$ python -q
>>> import numpy as np
>>> import numpy.linalg as la
>>> np.set_printoptions(suppress=True, linewidth=200)
>>> feats = np.load("run4.npy")
>>> print(feats)
[[-2 -2  2 -2]
 [-2 -2 -2  2]
 [ 2 -2 -2 -2]
 [-2  2 -2 -2]]
>>> # symmetric
>>> print(np.fft.fft(feats[0]))
[-4.+0.j -4.+0.j  4.+0.j -4.+0.j]
>>> print((feats @ feats)[0])
[16  0  0  0]
>>> print(np.allclose(feats @ feats.T, feats.T @ feats))
True
>>> print(feats @ np.ones(4))
[-4. -4. -4. -4.]
>>> print(np.sort(np.abs(np.fft.fft(feats[0]))), np.round(np.sort(la.svd(feats, compute_uv=False)), 2))
[4. 4. 4. 4.] [4. 4. 4. 4.]
>>> P = np.triu(np.array([[5, 2, 1, 6], [0, 3, 3, 9], [5, 6, 4, 7], [1, 6, 7, 5]]), 1) + np.eye(4)
>>> M2 = P @ feats @ la.inv(P)
>>> print(round(float(la.det(M2)), 2))
-256.0
>>> print(la.matrix_rank(M2))
4
>>> print(la.matrix_power(feats, 3))
[[-32 -32  32 -32]
 [-32 -32 -32  32]
 [ 32 -32 -32 -32]
 [-32  32 -32 -32]]
>>> la.determinant(feats)
Traceback (most recent call last):
  File "<python-input-16>", line 1, in <module>
    la.determinant(feats)
    ^^^^^^^^^^^^^^
AttributeError: module 'numpy.linalg' has no attribute 'determinant'
>>> assert feats == feats.T
Traceback (most recent call last):
  File "<python-input-17>", line 1, in <module>
    assert feats == feats.T
           ^^^^^^^^^^^^^^^^
ValueError: The truth value of an array with more than one element is ambiguous. Use a.any() or a.all()
>>> mat = np.load("x.npy")
>>> print(mat.round(2))
[[ 0.02 -0.07  0.11 -0.07]
 [-0.07  0.2  -0.34  0.2 ]
 [ 0.11 -0.34  0.57 -0.34]
 [-0.07  0.2  -0.34  0.2 ]]
>>> vals, vecs = la.eigh(feats)
>>> x0 = np.array([-2, -4, 2, 1])
>>> print(np.round(la.eigvalsh(feats[1:, 1:]), 2))
[-4. -4.  2.]
>>> print(np.round(vecs * np.maximum(vals, 0) @ vecs.T, 2))
[[ 1. -1.  1. -1.]
 [-1.  1. -1.  1.]
 [ 1. -1.  1. -1.]
 [-1.  1. -1.  1.]]
>>> print((np.sign(vecs[:, -1].round(6)) == np.sign(vecs[0, -1].round(6))).astype(int))
[1 0 1 0]
>>> print(x0 @ feats @ x0 / (x0 @ x0), vals[0], round(float(vals[-1]), 2))
-3.28 -4.0 4.0
>>> print(x0 @ feats @ x0)
-82
>>> print(np.round(vecs * np.abs(vals) @ vecs.T, 2) + 0)
[[4. 0. 0. 0.]
 [0. 4. 0. 0.]
 [0. 0. 4. 0.]
 [0. 0. 0. 4.]]
>>> M = np.array([[-2.0, 1.0], [1.0, -2.0]])
>>> print(np.round(la.det(M[::-1]), 2))
-3.0
>>> t3 = np.stack([M, -2 * M, M[::-1]])
>>> print(la.matrix_rank(t3))
[2 2 2]
>>> print(np.einsum("bij,cij->bc", t3, t3))
[[ 10. -20.  -8.]
 [-20.  40.  16.]
 [ -8.  16.  10.]]
>>> print(np.round(la.det(t3), 2))
[ 3. 12. -3.]
>>> print(t3.shape)
(3, 2, 2)
>>> print(np.round(la.norm(t3, axis=(1, 2)), 2))
[3.16 6.32 3.16]
>>> vals, vecs = la.eigh(M)
>>> print(np.round(vecs.T @ vecs, 2) + 0)
[[1. 0.]
 [0. 1.]]
>>> print(np.abs(vecs[:, -1]).round(6).argmax())
0
>>> print(np.round(la.svd(M, compute_uv=False), 2))
[3. 1.]
>>> print(np.round(vecs.T @ M @ vecs, 2) + 0)
[[-3.  0.]
 [ 0. -1.]]
>>> print(np.round(np.abs(vecs[:, -1]), 2))
[0.71 0.71]
>>> print((vals > 1e-8).sum(), (vals < -1e-8).sum())
0 2
>>> print(np.round(la.eigvalsh(M @ M), 2))
[1. 9.]
>>> print(np.round(la.eigvalsh(M + -1 * np.eye(2)), 2))
[-4. -2.]
>>> print(np.round(vecs @ np.diag(vals) @ vecs.T, 2))
[[-2.  1.]
 [ 1. -2.]]
>>> vals, vecs = la.eigvalsh(mat)
Traceback (most recent call last):
  File "<python-input-46>", line 1, in <module>
    vals, vecs = la.eigvalsh(mat)
    ^^^^^^^^^^
ValueError: too many values to unpack (expected 2)
>>> vals, vecs = la.eigh(mat)
>>> print(np.abs(vecs[:, -1]).round(6).argmax())
2
>>> print((vals > 1e-8).sum(), (vals < -1e-8).sum())
1 0
>>> print(np.round(la.svd(mat, compute_uv=False), 2) + 0)
[1. 0. 0. 0.]
>>> print(np.round(la.eigvalsh(mat @ mat), 2) + 0)
[0. 0. 0. 1.]
>>> print(np.round(vecs.T @ vecs, 2) + 0)
[[1. 0. 0. 0.]
 [0. 1. 0. 0.]
 [0. 0. 1. 0.]
 [0. 0. 0. 1.]]
>>> print(np.unique(vals.round(6) + 0, return_counts=True)[1])
[3 1]
